% ipython --no-banner

In [1]: import numpy as np

In [2]: np.set_printoptions(precision=2, suppress=True, linewidth=160, sign=" ")

In [3]: J = np.array([[1, -1, 1, -1, 1, -1, 1, -1],
   ...:     [1, -1, -1, 1, 1, -1, -1, 1],
   ...:     [1, 1, -1, -1, -1, -1, 1, 1],
   ...:     [1, 1, 1, 1, -1, -1, -1, -1]])

In [4]: J
Out[4]: 
array([[ 1, -1,  1, -1,  1, -1,  1, -1],
       [ 1, -1, -1,  1,  1, -1, -1,  1],
       [ 1,  1, -1, -1, -1, -1,  1,  1],
       [ 1,  1,  1,  1, -1, -1, -1, -1]])

In [5]: J.ravel(order="F")
Out[5]: array([ 1,  1,  1,  1, -1, -1,  1,  1,  1, -1, -1,  1, -1,  1, -1,  1,  1,  1, -1, -1, -1, -1, -1, -1,  1, -1,  1, -1, -1,  1,  1, -1])

In [6]: J.reshape(2, -1)
Out[6]: 
array([[ 1, -1,  1, -1,  1, -1,  1, -1,  1, -1, -1,  1,  1, -1, -1,  1],
       [ 1,  1, -1, -1, -1, -1,  1,  1,  1,  1,  1,  1, -1, -1, -1, -1]])

In [7]: t3 = J.reshape(4, 2, -1)

In [8]: t3[:, 0]
Out[8]: 
array([[ 1, -1,  1, -1],
       [ 1, -1, -1,  1],
       [ 1,  1, -1, -1],
       [ 1,  1,  1,  1]])

In [9]: t3.sum(axis=1)
Out[9]: 
array([[ 2, -2,  2, -2],
       [ 2, -2, -2,  2],
       [ 0,  0,  0,  0],
       [ 0,  0,  0,  0]])

In [10]: np.einsum("ihd,jhd->hij", t3, t3).shape
Out[10]: (2, 4, 4)

In [11]: W = np.array([[-2, 0, 0, 1, -3],
    ...:     [3, 4, 1, 1, -3],
    ...:     [4, 1, -4, -3, -3],
    ...:     [4, -5, 2, 0, -4],
    ...:     [-2, 1, 5, -3, 4],
    ...:     [-4, 4, -3, 3, 3],
    ...:     [-3, 2, -5, -5, -3],
    ...:     [-4, 1, 4, 2, -4]])

In [12]: b = np.array([2, 3, 1, 2, 3])

In [13]: hid = np.maximum(J @ W + b, 0)

In [14]: np.linalg.matrix_rank(hid)
Out[14]: np.int64(4)

In [15]: (hid > 0).astype(int)
Out[15]: 
array([[ 0,  1,  0,  0,  1],
       [ 0,  0,  1,  1,  1],
       [ 0,  1,  1,  1,  0],
       [ 1,  0,  0,  1,  0]])

In [16]: hid
Out[16]: 
array([[  0,   3,   0,   0,   6],
       [  0,   0,  23,   6,   2],
       [  0,   9,   1,   4,   0],
       [ 24,   0,   0,   4,   0]])

In [17]: basis = np.array([[1, -3, 2], [1, -2, -2], [0, 0, -3], [-3, 2, 1], [3, 2, -3]])

In [18]: W @ basis
Out[18]: 
array([[-14,   2,   6],
       [ -5, -21,   5],
       [  5, -26,  24],
       [-13, -10,  24],
       [ 20,   6, -36],
       [  0,  16, -13],
       [  5, -11,   9],
       [-21,   6,  -8]])

In [19]: (hid @ basis).round(6).argmax(axis=1)
Out[19]: array([ 0,  1,  0,  2])

In [20]: theta = np.radians(90)

In [21]: r_ = np.eye(8)

In [22]: r_[2, 2] = r_[0, 0] = np.cos(theta)

In [23]: r_[2, 0], r_[0, 2] = -np.sin(theta), np.sin(theta)

In [24]: r_.round(2) + 0
Out[24]: 
array([[ 0.,  0.,  1.,  0.,  0.,  0.,  0.,  0.],
       [ 0.,  1.,  0.,  0.,  0.,  0.,  0.,  0.],
       [-1.,  0.,  0.,  0.,  0.,  0.,  0.,  0.],
       [ 0.,  0.,  0.,  1.,  0.,  0.,  0.,  0.],
       [ 0.,  0.,  0.,  0.,  1.,  0.,  0.,  0.],
       [ 0.,  0.,  0.,  0.,  0.,  1.,  0.,  0.],
       [ 0.,  0.,  0.,  0.,  0.,  0.,  1.,  0.],
       [ 0.,  0.,  0.,  0.,  0.,  0.,  0.,  1.]])

In [25]: B = J @ r_.T

In [26]: round(np.linalg.det(r_), 2), np.trace(r_)
Out[26]: (np.float64(1.0), np.float64(6.0))

In [27]: np.abs(B - J).max(axis=0)
Out[27]: array([ 2.,  0.,  2.,  0.,  0.,  0.,  0.,  0.])

In [28]: def softmax(z):
    ...:     e = np.exp(z - z.max(axis=-1, keepdims=True))
    ...:     return e / e.sum(axis=-1, keepdims=True)
    ...: 

In [29]: softmax(J).sum(axis=1)
Out[29]: array([ 1.,  1.,  1.,  1.])

In [30]: np.round(softmax(10 * J[0]), 2) + 0
Out[30]: array([ 0.25,  0.  ,  0.25,  0.  ,  0.25,  0.  ,  0.25,  0.  ])

In [31]: scores = J @ J.T / np.sqrt(8)

In [32]: softmax(scores + np.triu(np.full(scores.shape, -np.inf), 1))
Out[32]: 
array([[ 1.  ,  0.  ,  0.  ,  0.  ],
       [ 0.06,  0.94,  0.  ,  0.  ],
       [ 0.05,  0.05,  0.89,  0.  ],
       [ 0.05,  0.05,  0.05,  0.85]])

In [33]: softmax(scores)[0] @ J
Out[33]: array([ 1. , -0.8,  0.8, -0.8,  0.8, -1. ,  0.8, -0.8])

In [34]: softmax(scores).round(6).argmax(axis=1)
Out[34]: array([ 0,  1,  2,  3])

In [35]: round(np.linalg.norm(J, 1), 2), np.round(np.linalg.norm(J, np.inf), 2)
Out[35]: (np.float64(4.0), np.float64(8.0))

In [36]: np.linalg.norm(J, axis=0)
Out[36]: array([ 2.,  2.,  2.,  2.,  2.,  2.,  2.,  2.])

In [37]: A = np.load("case8.npy")

In [38]: A
Out[38]: 
array([[ 4.21, -1.95],
       [-0.64, -0.71],
       [-0.73,  0.77],
       [-1.45,  0.56]])

In [39]: B = np.c_[A[:, :1] @ np.array([[-1]]), np.array([4, 1, 4, -9])]

In [40]: B
Out[40]: 
array([[-4.21,  4.  ],
       [ 0.64,  1.  ],
       [ 0.73,  4.  ],
       [ 1.45, -9.  ]])

In [41]: np.round(np.linalg.lstsq(A, B[:, 0])[0], 2) + 0
Out[41]: array([-1.,  0.])

In [42]: np.linalg.matrix_rank(np.c_[A, B])
Out[42]: np.int64(3)

In [43]: np.linalg.matrix_rank(B)
Out[43]: np.int64(2)

In [44]: np.linalg.norm(B - A @ np.linalg.lstsq(A, B)[0], axis=0)
Out[44]: array([ 0.  ,  8.92])

In [45]: Q = A.astype(float).copy()

In [46]: for j in range(2):
    ...:     Q[:, j] -= Q[:, :j] @ (Q[:, :j].T @ Q[:, j])
    ...:     Q[:, j] /= np.linalg.norm(Q[:, j])
    ...: 

In [47]: np.round(Q.T @ A, 2) + 0
Out[47]: 
array([[ 4.56, -2.  ],
       [ 0.  ,  1.1 ]])

In [48]: W0 = np.load("dump.npy")

In [49]: W0
Out[49]: 
array([[ 0,  1],
       [ 1,  0]])

In [50]: u = np.array([3, -4])

In [51]: np.cross(J[1, :3], J[2, :3])
Out[51]: array([ 2,  0,  2])

In [52]: np.convolve(J[1], u)
Out[52]: array([ 3, -7,  1,  7, -1, -7,  1,  7, -4])

In [53]: rng = np.random.default_rng(87)

In [54]: z = rng.permutation(2)

In [55]: z
Out[55]: array([ 1,  0])

In [56]: B = W0[z][:, z]

In [57]: np.allclose(B, W0)
Out[57]: True

In [58]: round(np.linalg.det(B), 2), np.round(np.linalg.det(W0[z]), 2)
Out[58]: (np.float64(-1.0), np.float64(1.0))

In [59]: np.trace(B)
Out[59]: np.int64(0)

In [60]: np.sort(np.abs(np.linalg.eigvals(B)))
Out[60]: array([ 1.,  1.])

In [61]: x0 = np.array([2, 1])

In [62]: rhs = W0 @ x0

In [63]: b, lr = np.zeros(2), 1 / np.linalg.norm(W0, 2) ** 2

In [64]: for i in range(10):
    ...:     b -= lr * W0.T @ (W0 @ b - rhs)
    ...:     if i % 2 == 0: print(i, round(np.linalg.norm(W0 @ b - rhs), 2))
    ...: 
0 0.0
2 0.0
4 0.0
6 0.0
8 0.0

In [65]: b
Out[65]: array([ 2.,  1.])

In [66]: round(float(np.linalg.cond(W0)), 2)
Out[66]: 1.0

In [67]: z = rng.permutation(2)

In [68]: B = W0[:, z] * rng.choice([-1, 1], 2)

In [69]: B
Out[69]: 
array([[-1,  0],
       [ 0,  1]])

In [70]: left, _, Vt = np.linalg.svd(W0.T @ B)

In [71]: np.linalg.lstsq(W0, B)[0]
Out[71]: 
array([[ 0.,  1.],
       [-1.,  0.]])

In [72]: F = np.load("a.npy")

In [73]: F
Out[73]: 
array([[ 0.7 ,  0.87, -0.44, -0.81],
       [ 0.87,  2.37, -1.22,  0.73],
       [-0.44, -1.22,  0.63, -0.4 ],
       [-0.81,  0.73, -0.4 ,  3.3 ]])

In [74]: z = rng.permutation(4)

In [75]: z
Out[75]: array([ 3,  2,  0,  1])

In [76]: B = F[z][:, z]

In [77]: np.trace(B)
Out[77]: np.float64(7.0)

In [78]: np.diag(B)
Out[78]: array([ 3.3 ,  0.63,  0.7 ,  2.37])

In [79]: np.allclose(B, F)
Out[79]: False

In [80]: np.linalg.matrix_rank(F, rtol=0.1)
Out[80]: np.int64(2)

In [81]: np.round(np.linalg.norm(F, 2) / np.linalg.norm(F), 2)
Out[81]: np.float64(0.8)

In [82]: B = F + rng.integers(-2, 3, (4, 2)) @ rng.integers(-2, 3, (2, 4))

In [83]: B
Out[83]: 
array([[ 1.7 , -0.13, -2.44, -2.81],
       [ 2.87,  0.37, -5.22, -3.27],
       [-1.44, -4.22,  0.63,  1.6 ],
       [-1.81,  1.73,  1.6 ,  5.3 ]])

In [84]: np.abs(B - F).sum(axis=1)
Out[84]: array([  6.,  12.,   6.,   6.])

In [85]: B - F
Out[85]: 
array([[ 1., -1., -2., -2.],
       [ 2., -2., -4., -4.],
       [-1., -3.,  0.,  2.],
       [-1.,  1.,  2.,  2.]])

In [86]: x0 = np.array([2, 1, 0, 1])

In [87]: rhs = B @ x0

In [88]: rhs
Out[88]: array([ 0.44,  2.84, -5.49,  3.41])

In [89]: np.round(np.linalg.solve(B, rhs), 2) + 0
Out[89]: array([ 2.,  1.,  0.,  1.])

In [90]: np.round(np.linalg.solve(B, rhs + B[:, 0]), 2) + 0
Out[90]: array([ 3.,  1.,  0.,  1.])

In [91]: np.round(np.linalg.solve(B.T, B[0]), 2) + 0
Out[91]: array([ 1.,  0.,  0.,  0.])

In [92]: np.round(np.linalg.solve(B, B[:, 3]), 2) + 0
Out[92]: array([ 0.,  0.,  0.,  1.])
